$ ipython --no-banner

In [1]: import numpy as np

In [2]: np.set_printoptions(suppress=True, linewidth=160)

In [3]: K = np.load("test1.npy")

In [4]: K
Out[4]: 
array([[4., 1., 0.],
       [0., 4., 1.],
       [0., 0., 4.]])

In [5]: u = np.array([-5, 3])

In [6]: np.convolve(K[1], u)
Out[6]: array([  0., -20.,   7.,   3.])

In [7]: M = np.array([[28.0, 5.0, 20.0, 0.0],
   ...:     [5.0, 4.0, 4.0, 0.0],
   ...:     [20.0, 4.0, 19.0, 0.0],
   ...:     [0.0, 0.0, 0.0, 3.0]])

In [8]: evals, evecs = np.linalg.eigh(M)

In [9]: (evals > 1e-8).sum(), (evals < -1e-8).sum()
Out[9]: (np.int64(4), np.int64(0))

In [10]: rng = np.random.default_rng(93544)

In [11]: F = (rng.random((6, 6)) < 0.3) + np.eye(6)

In [12]: F /= F.sum(axis=1, keepdims=True)

In [13]: F.round(2)
Out[13]: 
array([[0.67, 0.  , 0.  , 0.  , 0.33, 0.  ],
       [0.  , 0.5 , 0.  , 0.  , 0.5 , 0.  ],
       [0.25, 0.  , 0.5 , 0.  , 0.  , 0.25],
       [0.25, 0.  , 0.25, 0.5 , 0.  , 0.  ],
       [0.5 , 0.  , 0.  , 0.  , 0.5 , 0.  ],
       [0.  , 0.  , 0.  , 0.5 , 0.  , 0.5 ]])

In [14]: def softmax(z):
    ...:     e = np.exp(z - z.max(axis=-1, keepdims=True))
    ...:     return e / e.sum(axis=-1, keepdims=True)
    ...: 

In [15]: np.round(softmax(M[0] + 3), 2) + 0
Out[15]: array([1., 0., 0., 0.])

In [16]: np.round(softmax(M[0]), 2) + 0
Out[16]: array([1., 0., 0., 0.])

In [17]: S = M @ M.T / np.sqrt(4)

In [18]: np.round(softmax(S), 2) + 0
Out[18]: 
array([[1.  , 0.  , 0.  , 0.  ],
       [1.  , 0.  , 0.  , 0.  ],
       [1.  , 0.  , 0.  , 0.  ],
       [0.01, 0.01, 0.01, 0.97]])

In [19]: print(softmax(S).round(6).argmax(axis=1))
[0 0 0 3]

In [20]: W0 = np.array([[0.3, 1.0, 4.0, 0.1], [0.7, -1.8, 6.0, -0.1]])

In [21]: W0.reshape(2, -1)
Out[21]: 
array([[ 0.3,  1. ,  4. ,  0.1],
       [ 0.7, -1.8,  6. , -0.1]])

In [22]: blk = W0.reshape(2, 2, -1)

In [23]: print(blk.transpose(1, 0, 2))
[[[ 0.3  1. ]
  [ 0.7 -1.8]]

 [[ 4.   0.1]
  [ 6.  -0.1]]]

In [24]: blk.shape
Out[24]: (2, 2, 2)

In [25]: data = np.loadtxt("x.csv", delimiter=",")

In [26]: data
Out[26]: 
array([[1., 0., 0., 0.],
       [0., 3., 0., 0.],
       [0., 0., 2., 0.],
       [0., 0., 0., 2.]])

In [27]: C2 = data.T @ data

In [28]: (data @ data.T).shape
Out[28]: (4, 4)

In [29]: np.linalg.matrix_rank(C2)
Out[29]: np.int64(4)

In [30]: C2
Out[30]: 
array([[1., 0., 0., 0.],
       [0., 9., 0., 0.],
       [0., 0., 4., 0.],
       [0., 0., 0., 4.]])

In [31]: np.diag(C2)
Out[31]: array([1., 9., 4., 4.])

In [32]: np.trace(C2), (data ** 2).sum()
Out[32]: (np.float64(18.0), np.float64(18.0))

In [33]: np.round(np.linalg.eigvalsh(C2)[::-1], 2)
Out[33]: array([9., 4., 4., 1.])

In [34]: np.round(np.linalg.svd(data, compute_uv=False) ** 2, 2)
Out[34]: array([9., 4., 4., 1.])

In [35]: th = np.radians(36)

In [36]: Rm = np.eye(4)

In [37]: Rm[1, 1] = Rm[3, 3] = np.cos(th)

In [38]: Rm[1, 3], Rm[3, 1] = -np.sin(th), np.sin(th)

In [39]: Rm.round(2)
Out[39]: 
array([[ 1.  ,  0.  ,  0.  ,  0.  ],
       [ 0.  ,  0.81,  0.  , -0.59],
       [ 0.  ,  0.  ,  1.  ,  0.  ],
       [ 0.  ,  0.59,  0.  ,  0.81]])

In [40]: M2 = data @ Rm.T

In [41]: round(float(np.linalg.det(Rm)), 2), round(float(np.trace(Rm)), 2)
Out[41]: (1.0, 3.62)

In [42]: print(np.round(np.linalg.svd(data, compute_uv=False), 2), np.round(np.linalg.svd(M2, compute_uv=False), 2))
[3. 2. 2. 1.] [3. 2. 2. 1.]

In [43]: np.allclose(data @ data.T, M2 @ M2.T)
Out[43]: True

In [44]: round(np.linalg.det(Rm), 2)
Out[44]: np.float64(1.0)

In [45]: np.round(Rm @ Rm, 2)
Out[45]: 
array([[ 1.  ,  0.  ,  0.  ,  0.  ],
       [ 0.  ,  0.31,  0.  , -0.95],
       [ 0.  ,  0.  ,  1.  ,  0.  ],
       [ 0.  ,  0.95,  0.  ,  0.31]])

In [46]: np.round(np.sort(np.linalg.eigvals(Rm).real), 2)
Out[46]: array([0.81, 0.81, 1.  , 1.  ])

In [47]: (np.linalg.matrix_power((Rm != 0) + (Rm.T != 0) + np.eye(4), 4) > 0).astype(int)
Out[47]: 
array([[1, 0, 0, 0],
       [0, 1, 0, 1],
       [0, 0, 1, 0],
       [0, 1, 0, 1]])

In [48]: evals, evecs = np.linalg.eigh(data)

In [49]: x0 = np.array([0, 0, 1, -3])

In [50]: x0 @ data @ x0 / (x0 @ x0), evals[0], evals[-1]
Out[50]: (np.float64(2.0), np.float64(1.0), np.float64(3.0))

In [51]: np.round(np.linalg.eigvalsh(data[1:, 1:]), 2)
Out[51]: array([2., 2., 3.])

In [52]: np.round(evecs * np.sqrt(evals) @ evecs.T, 2)
Out[52]: 
array([[1.  , 0.  , 0.  , 0.  ],
       [0.  , 1.73, 0.  , 0.  ],
       [0.  , 0.  , 1.41, 0.  ],
       [0.  , 0.  , 0.  , 1.41]])

In [53]: np.abs(data).sum(axis=1).max(), np.abs(evals).max()
Out[53]: (np.float64(3.0), np.float64(3.0))

In [54]: evecs * np.abs(evals) @ evecs.T
Out[54]: 
array([[1., 0., 0., 0.],
       [0., 3., 0., 0.],
       [0., 0., 2., 0.],
       [0., 0., 0., 2.]])

In [55]: arr = (rng.random((5, 5)) < 0.3) + np.eye(5)

In [56]: arr /= arr.sum(axis=1, keepdims=True)

In [57]: print(arr.round(2))
[[1.   0.   0.   0.   0.  ]
 [0.   0.33 0.   0.33 0.33]
 [0.   0.33 0.67 0.   0.  ]
 [0.   0.   0.   1.   0.  ]
 [0.   0.   0.5  0.   0.5 ]]

In [58]: print(np.allclose(arr @ arr.T, arr.T @ arr))
False

In [59]: np.round(np.sort(np.abs(np.linalg.eigvals(arr))), 2)
Out[59]: array([0.43, 0.43, 0.91, 1.  , 1.  ])

In [60]: np.linalg.determinant(arr)
AttributeError: module 'numpy.linalg' has no attribute 'determinant'


In [61]: print(np.allclose(arr, arr.T))
False

In [62]: print(np.round(arr @ arr, 2))
[[1.   0.   0.   0.   0.  ]
 [0.   0.11 0.17 0.44 0.28]
 [0.   0.33 0.44 0.11 0.11]
 [0.   0.   0.   1.   0.  ]
 [0.   0.17 0.58 0.   0.25]]

In [63]: np.round(np.linalg.matrix_power(arr, 3), 2)
Out[63]: 
array([[1.  , 0.  , 0.  , 0.  , 0.  ],
       [0.  , 0.09, 0.25, 0.48, 0.18],
       [0.  , 0.26, 0.35, 0.22, 0.17],
       [0.  , 0.  , 0.  , 1.  , 0.  ],
       [0.  , 0.25, 0.51, 0.06, 0.18]])

In [64]: x0 = np.array([-1, 4, -3, 1, -3])

In [65]: rhs = arr @ x0

In [66]: rhs.round(2)
Out[66]: array([-1.  ,  0.67, -0.67,  1.  , -3.  ])

In [67]: np.round(np.linalg.solve(arr.T, arr[3]), 2)
Out[67]: array([0., 0., 0., 1., 0.])

In [68]: np.round(np.linalg.solve(arr, 3 * rhs), 2)
Out[68]: array([-3., 12., -9.,  3., -9.])

In [69]: np.round(np.linalg.solve(arr, arr[:, 2]), 2) + 0
Out[69]: array([0., 0., 1., 0., 0.])

In [70]: np.round(np.linalg.solve(arr, rhs), 2)
Out[70]: array([-1.,  4., -3.,  1., -3.])

In [71]: np.round(np.linalg.solve(arr, rhs + arr[:, 1]), 2)
Out[71]: array([-1.,  5., -3.,  1., -3.])

In [72]: labels = rng.permutation(5)

In [73]: M2 = arr[:, labels] * rng.choice([-1, 1], 5)

In [74]: M2.round(2)
Out[74]: 
array([[ 0.  ,  0.  ,  0.  ,  0.  , -1.  ],
       [ 0.  ,  0.33,  0.33,  0.33, -0.  ],
       [ 0.67,  0.33,  0.  ,  0.  , -0.  ],
       [ 0.  ,  0.  ,  1.  ,  0.  , -0.  ],
       [ 0.5 ,  0.  ,  0.  ,  0.5 , -0.  ]])

In [75]: U, _, vt = np.linalg.svd(arr.T @ M2)

In [76]: labels
Out[76]: array([2, 1, 3, 4, 0])

In [77]: print(np.round(U @ vt, 2) + 0)
[[ 0.  0.  0.  0. -1.]
 [ 0.  1.  0.  0.  0.]
 [ 1.  0.  0.  0.  0.]
 [ 0.  0.  1.  0.  0.]
 [ 0.  0.  0.  1.  0.]]

In [78]: q, evecs = np.linalg.qr(M2[:, :3])[0], np.linalg.qr(M2[:, 3:])[0]

In [79]: sigma = np.linalg.svd(q.T @ evecs, compute_uv=False)

In [80]: print(sigma.round(2) + 0)
[0.54 0.  ]

In [81]: M2 = np.array([[-1, 2, 1], [2, -4, -4], [1, -5, 1]])

In [82]: X = np.triu(M2, 1)

In [83]: print(X)
[[ 0  2  1]
 [ 0  0 -4]
 [ 0  0  0]]

In [84]: (X - X.T) / 2
Out[84]: 
array([[ 0. ,  1. ,  0.5],
       [-1. ,  0. , -2. ],
       [-0.5,  2. ,  0. ]])

In [85]: np.round(np.sort(np.abs(np.linalg.eigvals(X))), 2)
Out[85]: array([0., 0., 0.])

In [86]: r = np.linalg.matrix_rank(X)

In [87]: print(r)
2

In [88]: ns = np.linalg.svd(X)[2][r:].T

In [89]: print([int(np.linalg.matrix_rank(X[:i])) for i in range(1, len(X) + 1)])
[1, 2, 2]

In [90]: print(X @ ns)
[[0.]
 [0.]
 [0.]]

In [91]: ns @ ns.T
Out[91]: 
array([[1., 0., 0.],
       [0., 0., 0.],
       [0., 0., 0.]])

In [92]: ns[:, 0] / ns[np.abs(ns[:, 0]).round(6).argmax(), 0]
Out[92]: array([1., 0., 0.])

In [93]: print(np.allclose(X @ ns, 0))
True

In [94]: U, sigma, vt = np.linalg.svd(X)

In [95]: evecs = vt[:(sigma > 1e-8).sum()]

In [96]: x0 = X[1] + 5 * X[2] + rng.integers(2) * np.eye(3)[2]

In [97]: x0
Out[97]: array([ 0.,  0., -4.])

In [98]: round(float(np.linalg.norm(x0 - evecs.T @ evecs @ x0)), 2)
Out[98]: 0.0

In [99]: np.linalg.matrix_rank(np.vstack([X, x0]))
Out[99]: np.int64(2)

In [100]: np.allclose(evecs.T @ evecs @ x0, x0)
Out[100]: True

In [101]: np.round(np.diag(evecs.T @ evecs), 2)
Out[101]: array([0., 1., 1.])

In [102]: data @ data.T
Out[102]: 
array([[1., 0., 0., 0.],
       [0., 9., 0., 0.],
       [0., 0., 4., 0.],
       [0., 0., 0., 4.]])

In [103]: np.round(np.linalg.norm(data, axis=0), 2)
Out[103]: array([1., 3., 2., 2.])

In [104]: print(np.round(np.linalg.svd(data, compute_uv=False), 2))
[3. 2. 2. 1.]

In [105]: np.round(np.linalg.pinv(data), 2)
Out[105]: 
array([[1.  , 0.  , 0.  , 0.  ],
       [0.  , 0.33, 0.  , 0.  ],
       [0.  , 0.  , 0.5 , 0.  ],
       [0.  , 0.  , 0.  , 0.5 ]])

In [106]: m1 = np.array([[-2, -3, -2, 0], [0, 3, -3, 2], [0, 0, -2, 2], [0, 0, 0, 1]])

In [107]: m1
Out[107]: 
array([[-2, -3, -2,  0],
       [ 0,  3, -3,  2],
       [ 0,  0, -2,  2],
       [ 0,  0,  0,  1]])

In [108]: round(float(np.linalg.det(m1.T)), 2)
Out[108]: 12.0

In [109]: np.round(np.linalg.eigvals(m1), 2)
Out[109]: array([-2.,  3., -2.,  1.])

In [110]: np.round(np.linalg.eigvals(m1).sum().real, 2)
Out[110]: np.float64(0.0)

In [111]: np.round(np.linalg.det(2 * m1), 2), round(float(np.linalg.det(m1)), 2)
Out[111]: (np.float64(192.0), 12.0)

In [112]: np.kron(np.eye(2, dtype=int), m1)
Out[112]: 
array([[-2, -3, -2,  0,  0,  0,  0,  0],
       [ 0,  3, -3,  2,  0,  0,  0,  0],
       [ 0,  0, -2,  2,  0,  0,  0,  0],
       [ 0,  0,  0,  1,  0,  0,  0,  0],
       [ 0,  0,  0,  0, -2, -3, -2,  0],
       [ 0,  0,  0,  0,  0,  3, -3,  2],
       [ 0,  0,  0,  0,  0,  0, -2,  2],
       [ 0,  0,  0,  0,  0,  0,  0,  1]])

In [113]: np.einsum("ij,ji->", m1, m1)
Out[113]: np.int64(18)

In [114]: print(round(np.linalg.det(m1[::-1]), 2))
12.0

In [115]: x0 = np.array([6, 3, 7, 0, 3, 9])

In [116]: rhs = F @ x0

In [117]: b, lr = np.zeros(6), 1 / np.linalg.norm(F, 2) ** 2

In [118]: for i in range(6):
     ...:     b -= lr * F.T @ (F @ b - rhs)
     ...:     if i % 1 == 0: print(i, round(np.linalg.norm(F @ b - rhs), 2))
     ...: 
0 3.66
1 2.79
2 2.29
3 1.94
4 1.65
5 1.42

In [119]: np.round(np.linalg.cond(F), 2)
Out[119]: np.float64(9.39)

In [120]: np.round(np.sort(np.linalg.eigvals(m1)), 2)
Out[120]: array([-2., -2.,  1.,  3.])

In [121]: [int(np.linalg.matrix_rank(np.linalg.matrix_power(m1, p))) for p in range(1, 5)]
Out[121]: [4, 4, 4, 4]

In [122]: np.linalg.matrix_power(m1 - np.diag(np.diag(m1)), 4)
Out[122]: 
array([[0, 0, 0, 0],
       [0, 0, 0, 0],
       [0, 0, 0, 0],
       [0, 0, 0, 0]])

In [123]: print(np.prod(np.diag(m1)), round(np.linalg.det(m1), 2))
12 12.0
